$ python3 -q
>>> import numpy as np
>>> from numpy import linalg as LA
>>> np.set_printoptions(precision=1, suppress=True, linewidth=160, floatmode="fixed")
>>> M = np.loadtxt("out16.csv", delimiter=",")
>>> M
array([[ 2.1,  2.0, -3.0,  1.0, -1.0,  2.0, -3.0, -1.0, -1.0],
       [-1.0, -1.9,  0.0, -2.0,  0.0,  1.0, -2.0, -3.0, -3.0],
       [ 1.0, -1.0, -0.9, -2.0, -3.0, -2.0,  1.0,  1.0, -3.0],
       [ 3.0, -3.0, -2.0,  2.1,  3.0, -1.0,  3.0,  2.0, -1.0],
       [-3.0,  1.0, -1.0,  2.0,  3.1, -3.0,  0.0, -1.0,  0.0],
       [ 2.0,  3.0,  3.0,  0.0, -1.0,  0.1,  0.0,  3.0, -2.0],
       [-2.0, -1.0, -1.0, -1.0,  2.0,  0.0, -1.9, -2.0,  0.0],
       [-2.0,  3.0,  1.0,  1.0, -1.0, -1.0, -3.0,  3.1,  0.0],
       [ 2.0,  2.0, -3.0,  1.0, -1.0,  2.0, -3.0, -1.0, -0.9]])
>>> x0 = np.array([1, 0, 2, -2, -2, -1, 3, 3, 2])
>>> y = M @ x0
>>> b, lr = np.zeros(9), 1 / LA.norm(M, 2) ** 2
>>> for i in range(150):
...     b -= lr * M.T @ (M @ b - y)
...     if i % 50 == 0: print(i, round(LA.norm(M @ b - y), 1))
... 
0 11.4
50 0.8
100 0.4
>>> np.round(LA.cond(M), 1)
np.float64(588.4)
>>> J = np.load("data.npy")
>>> J
array([[5.3, 8.0, 5.0, 8.0, 0.0, 6.0, 4.0, 6.0],
       [0.0, 5.3, 7.0, 7.0, 1.0, 4.0, 5.0, 3.0],
       [6.0, 2.0, 7.3, 8.0, 8.0, 2.0, 9.0, 8.0],
       [8.0, 6.0, 7.0, 2.3, 0.0, 8.0, 5.0, 4.0],
       [6.0, 5.0, 8.0, 9.0, 2.3, 6.0, 7.0, 8.0],
       [7.0, 3.0, 5.0, 1.0, 3.0, 8.3, 7.0, 0.0],
       [6.0, 6.0, 8.0, 9.0, 6.0, 5.0, 6.3, 3.0],
       [5.0, 8.0, 5.0, 8.0, 0.0, 6.0, 4.0, 6.3]])
>>> np.round(LA.det(J), 1)
np.float64(-45200.7)
>>> np.sort(np.abs(LA.eigvals(J)))
array([ 0.3,  2.3,  3.2,  3.5,  3.5,  6.3,  6.3, 42.5])
>>> np.round(np.abs(LA.eigvals(J)).max(), 1)
np.float64(42.5)
>>> (J - J.T) / 2
array([[ 0.0,  4.0, -0.5,  0.0, -3.0, -0.5, -1.0,  0.5],
       [-4.0,  0.0,  2.5,  0.5, -2.0,  0.5, -0.5, -2.5],
       [ 0.5, -2.5,  0.0,  0.5,  0.0, -1.5,  0.5,  1.5],
       [ 0.0, -0.5, -0.5,  0.0, -4.5,  3.5, -2.0, -2.0],
       [ 3.0,  2.0,  0.0,  4.5,  0.0,  1.5,  0.5,  4.0],
       [ 0.5, -0.5,  1.5, -3.5, -1.5,  0.0,  1.0, -3.0],
       [ 1.0,  0.5, -0.5,  2.0, -0.5, -1.0,  0.0, -0.5],
       [-0.5,  2.5, -1.5,  2.0, -4.0,  3.0,  0.5,  0.0]])
>>> rng = np.random.default_rng(58)
>>> z = rng.permutation(8)
>>> z
array([5, 3, 2, 0, 4, 6, 7, 1])
>>> M2 = J[z][:, z]
>>> np.round(LA.det(M2), 1), round(float(LA.det(J[z])), 1)
(np.float64(-45200.7), 45200.7)
>>> M2
array([[8.3, 1.0, 5.0, 7.0, 3.0, 7.0, 0.0, 3.0],
       [8.0, 2.3, 7.0, 8.0, 0.0, 5.0, 4.0, 6.0],
       [2.0, 8.0, 7.3, 6.0, 8.0, 9.0, 8.0, 2.0],
       [6.0, 8.0, 5.0, 5.3, 0.0, 4.0, 6.0, 8.0],
       [6.0, 9.0, 8.0, 6.0, 2.3, 7.0, 8.0, 5.0],
       [5.0, 9.0, 8.0, 6.0, 6.0, 6.3, 3.0, 6.0],
       [6.0, 8.0, 5.0, 5.0, 0.0, 4.0, 6.3, 8.0],
       [4.0, 7.0, 7.0, 0.0, 1.0, 5.0, 3.0, 5.3]])
>>> np.sort(np.abs(LA.eigvals(M2)))
array([ 0.3,  2.3,  3.2,  3.5,  3.5,  6.3,  6.3, 42.5])
>>> f = np.array([7, -4])
>>> np.convolve(J[2], f)
array([ 42.0, -10.0,  43.1,  26.8,  24.0, -18.0,  55.0,  20.0, -32.0])
>>> np.correlate(J[2], J[4], "full")
array([ 48.0,  58.0, 108.4, 140.9, 222.4, 202.8, 264.1, 333.8, 299.1, 234.5, 203.4, 202.0, 121.0,  94.0,  48.0])
>>> np.cross(J[2, :3], J[4, :3])
array([-20.5,  -4.2,  18.0])
>>> M2 = LA.inv(J)
>>> M2.round(1) + 0
array([[ 1.7, -0.1,  0.0,  0.1,  0.0,  0.0,  0.0, -1.7],
       [ 0.3,  0.1,  0.2,  0.1, -0.4,  0.0, -0.1,  0.0],
       [-0.3,  0.1, -0.1,  0.2,  0.1, -0.2,  0.1,  0.0],
       [ 0.9,  0.0, -0.1, -0.2,  0.2,  0.0,  0.1, -0.9],
       [-2.5, -0.1,  0.0,  0.0, -0.1,  0.0,  0.2,  2.5],
       [-2.7, -0.2, -0.2, -0.1,  0.3,  0.1,  0.2,  2.6],
       [ 2.5,  0.3,  0.2, -0.1, -0.2,  0.1, -0.4, -2.3],
       [-1.6, -0.1,  0.0,  0.1,  0.0,  0.0,  0.0,  1.6]])
>>> round(LA.det(J) * LA.det(M2), 1)
np.float64(1.0)
>>> round(float(LA.slogdet(J)[0]), 1)
-1.0
>>> round(float(LA.cond(J)), 1)
316.4
>>> np.allclose(M2, J.T)
False
>>> f = np.array([-3, -1, 3, -2, 0, -3, 0, 3, 1, -2, -3, 1, 1]) + 0.5
>>> arr = np.outer(f, f) / (f @ f)
>>> arr.round(1) + 0
array([[ 0.1,  0.0, -0.2,  0.1,  0.0,  0.1,  0.0, -0.2, -0.1,  0.1,  0.1, -0.1, -0.1],
       [ 0.0,  0.0,  0.0,  0.0,  0.0,  0.0,  0.0,  0.0,  0.0,  0.0,  0.0,  0.0,  0.0],
       [-0.2,  0.0,  0.2, -0.1,  0.0, -0.2,  0.0,  0.2,  0.1, -0.1, -0.2,  0.1,  0.1],
       [ 0.1,  0.0, -0.1,  0.0,  0.0,  0.1,  0.0, -0.1,  0.0,  0.0,  0.1,  0.0,  0.0],
       [ 0.0,  0.0,  0.0,  0.0,  0.0,  0.0,  0.0,  0.0,  0.0,  0.0,  0.0,  0.0,  0.0],
       [ 0.1,  0.0, -0.2,  0.1,  0.0,  0.1,  0.0, -0.2, -0.1,  0.1,  0.1, -0.1, -0.1],
       [ 0.0,  0.0,  0.0,  0.0,  0.0,  0.0,  0.0,  0.0,  0.0,  0.0,  0.0,  0.0,  0.0],
       [-0.2,  0.0,  0.2, -0.1,  0.0, -0.2,  0.0,  0.2,  0.1, -0.1, -0.2,  0.1,  0.1],
       [-0.1,  0.0,  0.1,  0.0,  0.0, -0.1,  0.0,  0.1,  0.0,  0.0, -0.1,  0.0,  0.0],
       [ 0.1,  0.0, -0.1,  0.0,  0.0,  0.1,  0.0, -0.1,  0.0,  0.0,  0.1,  0.0,  0.0],
       [ 0.1,  0.0, -0.2,  0.1,  0.0,  0.1,  0.0, -0.2, -0.1,  0.1,  0.1, -0.1, -0.1],
       [-0.1,  0.0,  0.1,  0.0,  0.0, -0.1,  0.0,  0.1,  0.0,  0.0, -0.1,  0.0,  0.0],
       [-0.1,  0.0,  0.1,  0.0,  0.0, -0.1,  0.0,  0.1,  0.0,  0.0, -0.1,  0.0,  0.0]])
>>> np.argsort(-LA.norm(arr, axis=0).round(6), kind="stable")[:3]
array([2, 7, 0])
>>> round(float(LA.norm(arr, 2) / LA.norm(arr)), 1)
1.0
>>> [round(float(x), 1) for x in LA.svd(arr, compute_uv=False)[:3]]
[1.0, 0.0, 0.0]
>>> LA.cond(arr) > 100
np.True_
